$ ipython --no-banner

In [1]: import numpy as np

In [2]: np.set_printoptions(precision=2, suppress=True, linewidth=140)

In [3]: J = np.load("data.npy")

In [4]: J
Out[4]: 
array([[-11.97,   7.17,  14.33],
       [-19.53,  -1.92,  -3.84],
       [-18.26,  -3.65,  -7.3 ],
       [-19.8 ,  -1.27,  -2.53],
       [ 19.95,  -0.66,  -1.32],
       [ 19.81,   1.24,   2.47],
       [ 19.24,   2.44,   4.89],
       [ 11.84,  -7.21, -14.42],
       [  8.77,   8.04,  16.08],
       [-17.56,  -4.28,  -8.57],
       [-16.96,   4.74,   9.48],
       [  9.02,   7.98,  15.96],
       [-11.11,  -7.44, -14.87],
       [ 15.15,   5.84,  11.67],
       [-13.9 ,   6.43,  12.87]])

In [5]: # rank 2

In [6]: np.linalg.lstsq(J[:-1].T, J[-1])[2]
Out[6]: np.int32(2)

In [7]: round(np.trace(np.linalg.pinv(J) @ J), 2)
Out[7]: np.float64(2.0)

In [8]: J @ np.linalg.pinv(J) @ J
Out[8]: 
array([[-11.97,   7.17,  14.33],
       [-19.53,  -1.92,  -3.84],
       [-18.26,  -3.65,  -7.3 ],
       [-19.8 ,  -1.27,  -2.53],
       [ 19.95,  -0.66,  -1.32],
       [ 19.81,   1.24,   2.47],
       [ 19.24,   2.44,   4.89],
       [ 11.84,  -7.21, -14.42],
       [  8.77,   8.04,  16.08],
       [-17.56,  -4.28,  -8.57],
       [-16.96,   4.74,   9.48],
       [  9.02,   7.98,  15.96],
       [-11.11,  -7.44, -14.87],
       [ 15.15,   5.84,  11.67],
       [-13.9 ,   6.43,  12.87]])

In [9]: np.allclose(J[:-1].T @ np.linalg.lstsq(J[:-1].T, J[-1])[0], J[-1])
Out[9]: True

In [10]: D = np.linalg.norm(J[:, None] - J[None], axis=-1)

In [11]: D.mean(axis=1).argmax()
Out[11]: np.int64(7)

In [12]: np.linalg.norm(J, axis=1)
Out[12]: array([20., 20., 20., 20., 20., 20., 20., 20., 20., 20., 20., 20., 20., 20., 20.])

In [13]: np.flatnonzero(D[8] < D.mean() / 2)
Out[13]: array([ 8, 11, 13])

In [14]: np.linalg.matrix_rank(D ** 2)
Out[14]: np.int64(3)

In [15]: f, r1 = J[12], J[2]

In [16]: round(float(f @ r1), 2)
Out[16]: 338.61

In [17]: round(float(f @ f), 2)
Out[17]: 400.0

In [18]: p = (f @ r1) / (f @ f) * f

In [19]: np.outer(f, r1)
Out[19]: 
array([[202.86,  40.56,  81.12],
       [135.79,  27.15,  54.3 ],
       [271.58,  54.3 , 108.6 ]])

In [20]: round(np.linalg.norm(f + r1) ** 2 + np.linalg.norm(f - r1) ** 2, 2)
Out[20]: np.float64(1600.0)

In [21]: p
Out[21]: array([ -9.41,  -6.3 , -12.59])

In [22]: r1 - p
Out[22]: array([-8.85,  2.65,  5.29])

In [23]: X = np.loadtxt("arr.csv", delimiter=",")

In [24]: X
Out[24]: 
array([[0.65, 0.47, 0.09],
       [0.47, 0.33, 0.07],
       [0.09, 0.07, 0.01]])

In [25]: X @ np.linalg.pinv(X) @ X
Out[25]: 
array([[0.65, 0.47, 0.09],
       [0.47, 0.33, 0.07],
       [0.09, 0.07, 0.01]])

In [26]: np.linalg.lstsq(X[:-1].T, X[-1])[2]
Out[26]: np.int32(1)

In [27]: np.allclose(X[:-1].T @ np.linalg.lstsq(X[:-1].T, X[-1])[0], X[-1])
Out[27]: True

In [28]: np.round(np.trace(np.linalg.pinv(X) @ X), 2)
Out[28]: np.float64(1.0)

In [29]: np.abs(np.diag(np.linalg.qr(X)[1])) > 1e-9
Out[29]: array([ True, False, False])

In [30]: ev, vecs = np.linalg.eigh(X)

In [31]: np.round(vecs.T @ vecs, 2) + 0
Out[31]: 
array([[1., 0., 0.],
       [0., 1., 0.],
       [0., 0., 1.]])

In [32]: ev.round(2) + 0
Out[32]: array([0., 0., 1.])

In [33]: np.linalg.eigvalsh(X + -3 * np.eye(3))
Out[33]: array([-3., -3., -2.])

In [34]: np.round(np.linalg.eigvalsh(X @ X), 2) + 0
Out[34]: array([0., 0., 1.])

In [35]: np.round(vecs.T @ X @ vecs, 2) + 0
Out[35]: 
array([[0., 0., 0.],
       [0., 0., 0.],
       [0., 0., 1.]])

In [36]: U, s, Vt = np.linalg.svd(X)

In [37]: vecs = Vt[:(s > 1e-8).sum()]

In [38]: rng = np.random.default_rng(998)

In [39]: vec = X[0] + 2 * X[1] + rng.integers(2) * np.eye(3)[1]

In [40]: vec
Out[40]: array([1.59, 2.13, 0.23])

In [41]: vecs.T @ vecs
Out[41]: 
array([[0.65, 0.47, 0.09],
       [0.47, 0.33, 0.07],
       [0.09, 0.07, 0.01]])

In [42]: round(np.linalg.norm(vec - vecs.T @ vecs @ vec), 2)
Out[42]: np.float64(0.82)

In [43]: rk = np.linalg.matrix_rank(X)

In [44]: rk
Out[44]: np.int64(1)

In [45]: null = np.linalg.svd(X)[2][rk:].T

In [46]: null @ null.T
Out[46]: 
array([[ 0.35, -0.47, -0.09],
       [-0.47,  0.67, -0.07],
       [-0.09, -0.07,  0.99]])

In [47]: [int(np.linalg.matrix_rank(X[:, :j + 1])) for j in range(3)]
Out[47]: [1, 1, 1]

In [48]: [int(np.linalg.matrix_rank(X[:i])) for i in range(1, len(X) + 1)]
Out[48]: [1, 1, 1]

In [49]: np.round(X @ null, 2) + 0
Out[49]: 
array([[0., 0.],
       [0., 0.],
       [0., 0.]])

In [50]: null.shape
Out[50]: (3, 2)

In [51]: [int(np.linalg.matrix_rank(np.delete(X, i, axis=0))) for i in range(3)]
Out[51]: [1, 1, 1]

In [52]: np.allclose(X @ null, 0)
Out[52]: True

In [53]: lab = rng.permutation(3)

In [54]: lab
Out[54]: array([0, 1, 2])

In [55]: out = X[lab][:, lab]

In [56]: np.allclose(out, X)
Out[56]: True

In [57]: K = np.load("case14.npy")

In [58]: K
Out[58]: 
array([[ 1.12, -0.69,  1.28, -3.41],
       [-0.29,  0.22, -0.18,  0.77],
       [-0.74,  0.41, -0.83,  2.78],
       [ 0.16,  0.01, -1.05,  0.15]])

In [59]: out = np.array([[6, 3], [3, -9]])

In [60]: Z = np.kron(out, K)

In [61]: np.linalg.matrix_rank(Z)
Out[61]: np.int64(8)

In [62]: def softmax(z):
    ...:     e = np.exp(z - z.max(axis=-1, keepdims=True))
    ...:     return e / e.sum(axis=-1, keepdims=True)
    ...: 

In [63]: np.round(softmax(10 * K[3]), 2) + 0
Out[63]: array([0.47, 0.1 , 0.  , 0.43])

In [64]: softmax(K).sum(axis=1)
Out[64]: array([1., 1., 1., 1.])

In [65]: scores = K @ K.T / np.sqrt(4)

In [66]: np.round(softmax(scores), 2) + 0
Out[66]: 
array([[1.  , 0.  , 0.  , 0.  ],
       [0.03, 0.23, 0.57, 0.18],
       [0.  , 0.04, 0.95, 0.02],
       [0.08, 0.22, 0.35, 0.35]])

In [67]: softmax(scores).round(6).argmax(axis=1)
Out[67]: array([0, 2, 2, 2])

In [68]: softmax(scores)[3] @ K
Out[68]: array([-0.17,  0.14, -0.59,  0.91])

In [69]: np.round(softmax(scores + np.triu(np.full(scores.shape, -np.inf), 1)), 2) + 0
Out[69]: 
array([[1.  , 0.  , 0.  , 0.  ],
       [0.11, 0.89, 0.  , 0.  ],
       [0.  , 0.04, 0.96, 0.  ],
       [0.08, 0.22, 0.35, 0.35]])

In [70]: out = np.linalg.inv(K)

In [71]: np.linalg.inv(out)
Out[71]: 
array([[ 1.12, -0.69,  1.28, -3.41],
       [-0.29,  0.22, -0.18,  0.77],
       [-0.74,  0.41, -0.83,  2.78],
       [ 0.16,  0.01, -1.05,  0.15]])

In [72]: np.round(K @ out, 2) + 0
Out[72]: 
array([[1., 0., 0., 0.],
       [0., 1., 0., 0.],
       [0., 0., 1., 0.],
       [0., 0., 0., 1.]])

In [73]: round(float(np.linalg.slogdet(K)[0]), 2)
Out[73]: 1.0

In [74]: out = K / np.linalg.norm(K, axis=1, keepdims=True)

In [75]: G = out @ out.T

In [76]: G
Out[76]: 
array([[ 1.  , -0.99, -1.  , -0.41],
       [-0.99,  1.  ,  0.99,  0.28],
       [-1.  ,  0.99,  1.  ,  0.36],
       [-0.41,  0.28,  0.36,  1.  ]])

In [77]: np.argwhere(np.triu(np.abs(G) > 0.95, 1))
Out[77]: 
array([[0, 1],
       [0, 2],
       [1, 2]])

In [78]: (G - 2 * np.eye(4)).round(6).argmax(axis=1)
Out[78]: array([3, 2, 1, 2])

In [79]: np.linalg.norm(out, axis=1)
Out[79]: array([1., 1., 1., 1.])

In [80]: (np.abs(G) > 0.9).astype(int)
Out[80]: 
array([[1, 1, 1, 0],
       [1, 1, 1, 0],
       [1, 1, 1, 0],
       [0, 0, 0, 1]])

In [81]: m1 = np.load("block8.npy")

In [82]: m1
Out[82]: 
array([[-8.85,  2.86, -5.04],
       [-8.86,  2.92, -4.94],
       [-8.98,  2.92, -4.99],
       [-9.04,  2.91, -4.92],
       [-9.04,  2.84, -5.05],
       [-9.09,  2.92, -4.98],
       [-9.14,  2.86, -5.02],
       [-8.87,  3.01, -5.12],
       [ 8.96, -0.3 ,  1.81],
       [ 9.12,  0.07,  1.97],
       [ 9.11, -0.14,  2.01],
       [ 8.88, -0.03,  1.89],
       [ 8.95,  0.19,  1.92],
       [ 8.94,  0.07,  2.01],
       [ 8.85, -0.03,  1.84],
       [ 9.02, -0.09,  1.92]])

In [83]: G = m1.T @ m1

In [84]: np.round(np.trace(G), 2), np.round((m1 ** 2).sum(), 2)
Out[84]: (np.float64(1588.66), np.float64(1588.66))

In [85]: np.diag(G)
Out[85]: array([1290.76,   67.7 ,  230.2 ])

In [86]: np.linalg.eigvalsh(G)[::-1]
Out[86]: array([1527.14,   61.37,    0.15])

In [87]: np.allclose(G, G.T)
Out[87]: True

In [88]: np.linalg.matrix_rank(G)
Out[88]: np.int64(3)

In [89]: (m1 @ m1.T).shape
Out[89]: (16, 16)

In [90]: lab = m1[:, 2] > np.median(m1[:, 2])

In [91]: f = m1[lab].mean(axis=0) - m1[~lab].mean(axis=0)

In [92]: np.argsort(-np.abs(f).round(6), kind="stable")
Out[92]: array([0, 2, 1])

In [93]: ((m1 - m1.mean(axis=0)) @ f > 0).astype(int)
Out[93]: array([0, 0, 0, 0, 0, 0, 0, 0, 1, 1, 1, 1, 1, 1, 1, 1])

In [94]: E = np.array([[100, 3, 3], [2, 63, 0], [3, 2, 62]])

In [95]: E
Out[95]: 
array([[100,   3,   3],
       [  2,  63,   0],
       [  3,   2,  62]])

In [96]: out = np.array([[-5, 1], [0, -4]])

In [97]: Z = np.kron(out, E)

In [98]: round(np.linalg.norm(Z, 2), 2), round(float(np.linalg.norm(out, 2) * np.linalg.norm(E, 2)), 2)
Out[98]: (np.float64(525.65), 525.65)

In [99]: Z
Out[99]: 
array([[-500,  -15,  -15,  100,    3,    3],
       [ -10, -315,    0,    2,   63,    0],
       [ -15,  -10, -310,    3,    2,   62],
       [   0,    0,    0, -400,  -12,  -12],
       [   0,    0,    0,   -8, -252,    0],
       [   0,    0,    0,  -12,   -8, -248]])

In [100]: round(float(np.linalg.det(E.T)), 2)
Out[100]: 389673.0

In [101]: np.linalg.eigvals(E)
Out[101]: array([100.4 ,  62.4 ,  62.19])

In [102]: out = E + rng.integers(-2, 3, (3, 1)) @ rng.integers(-2, 3, (1, 3))

In [103]: out
Out[103]: 
array([[102,   4,   3],
       [  4,  64,   0],
       [  3,   2,  62]])

In [104]: np.abs(out - E).sum(axis=1)
Out[104]: array([3, 3, 0])

In [105]: np.linalg.matrix_rank(out - E, tol=1e-8)
Out[105]: np.int64(1)
